$ python -q
>>> import numpy as np
>>> import numpy.linalg as la
>>> np.set_printoptions(precision=3, suppress=True, linewidth=200, floatmode="fixed")
>>> data = np.array([[-1, 0, 0, 0, 0, 0, 0, 0],
...     [2, -1, 0, 0, 0, 0, 0, 0],
...     [1, 2, 3, 0, 0, 0, 0, 0],
...     [0, 1, -3, 3, 0, 0, 0, 0],
...     [-3, -1, 3, -2, -2, 0, 0, 0],
...     [0, -2, 1, 0, 0, -2, 0, 0],
...     [-1, 2, 3, 3, -2, -1, 2, 0],
...     [-2, 1, 0, -2, -1, -3, 3, 2]])
>>> x0 = np.array([0, 1, 2, 0, 1, 2, 0, 0])
>>> y = data @ x0
>>> print(y)
[ 0 -1  8 -5  3 -4  4 -6]
>>> print(la.solve(data, data[:, 7]))
[-0.000  0.000 -0.000 -0.000 -0.000 -0.000 -0.000  1.000]
>>> print(np.round(la.solve(data, y + data[:, 5]), 3) + 0)
[0.000 1.000 2.000 0.000 1.000 3.000 0.000 0.000]
>>> B = la.inv(data)
>>> print(np.round(data @ B, 3) + 0)
[[1.000 0.000 0.000 0.000 0.000 0.000 0.000 0.000]
 [0.000 1.000 0.000 0.000 0.000 0.000 0.000 0.000]
 [0.000 0.000 1.000 0.000 0.000 0.000 0.000 0.000]
 [0.000 0.000 0.000 1.000 0.000 0.000 0.000 0.000]
 [0.000 0.000 0.000 0.000 1.000 0.000 0.000 0.000]
 [0.000 0.000 0.000 0.000 0.000 1.000 0.000 0.000]
 [0.000 0.000 0.000 0.000 0.000 0.000 1.000 0.000]
 [0.000 0.000 0.000 0.000 0.000 0.000 0.000 1.000]]
>>> print(np.round(la.inv(B), 3) + 0)
[[-1.000  0.000  0.000  0.000  0.000  0.000  0.000  0.000]
 [ 2.000 -1.000  0.000  0.000  0.000  0.000  0.000  0.000]
 [ 1.000  2.000  3.000  0.000  0.000  0.000  0.000  0.000]
 [ 0.000  1.000 -3.000  3.000  0.000  0.000  0.000  0.000]
 [-3.000 -1.000  3.000 -2.000 -2.000  0.000  0.000  0.000]
 [ 0.000 -2.000  1.000  0.000  0.000 -2.000  0.000  0.000]
 [-1.000  2.000  3.000  3.000 -2.000 -1.000  2.000  0.000]
 [-2.000  1.000  0.000 -2.000 -1.000 -3.000  3.000  2.000]]
>>> B = data[0, 0] * data[1:] - np.outer(data[1:, 0], data[0])
>>> print(B)
[[ 0  1  0  0  0  0  0  0]
 [ 0 -2 -3  0  0  0  0  0]
 [ 0 -1  3 -3  0  0  0  0]
 [ 0  1 -3  2  2  0  0  0]
 [ 0  2 -1  0  0  2  0  0]
 [ 0 -2 -3 -3  2  1 -2  0]
 [ 0 -1  0  2  1  3 -3 -2]]
>>> print(np.flatnonzero(~B.round(6).any(axis=1)))
[]
>>> K = np.load("dump.npy")
>>> print(K)
[[-3.547 -4.189 -2.600  0.008  2.528  1.952]
 [ 1.385  2.015 -2.495  1.382  1.326 -1.356]
 [-0.306 -1.863 -2.550 -1.929  0.607 -3.013]
 [-0.640  1.341 -0.588 -3.938 -2.981 -1.610]
 [ 3.974 -1.486 -1.140  0.739 -2.790  2.657]
 [ 0.894 -2.146  0.784  3.005 -0.043  3.482]
 [-3.445  4.940  3.252 -2.683  2.954  3.105]
 [-2.837  2.117 -1.970  3.409 -3.239  3.086]
 [ 2.122 -2.154 -1.166 -2.830 -0.315  3.881]
 [ 2.101  4.091 -4.006  0.295  2.580 -0.401]]
>>> hat = K @ la.solve(K.T @ K, K.T)
>>> print(hat @ K[:, 0])
[-3.547  1.385 -0.306 -0.640  3.974  0.894 -3.445 -2.837  2.122  2.101]
>>> O, r_ = la.qr(K)
>>> print(np.trace(O @ O.T))
6.0
>>> print(np.allclose(r_.T @ r_, K.T @ K))
True
>>> print(O.shape, r_.shape)
(10, 6) (6, 6)
>>> print(np.round(O.T @ O, 3) + 0)
[[1.000 0.000 0.000 0.000 0.000 0.000]
 [0.000 1.000 0.000 0.000 0.000 0.000]
 [0.000 0.000 1.000 0.000 0.000 0.000]
 [0.000 0.000 0.000 1.000 0.000 0.000]
 [0.000 0.000 0.000 0.000 1.000 0.000]
 [0.000 0.000 0.000 0.000 0.000 1.000]]
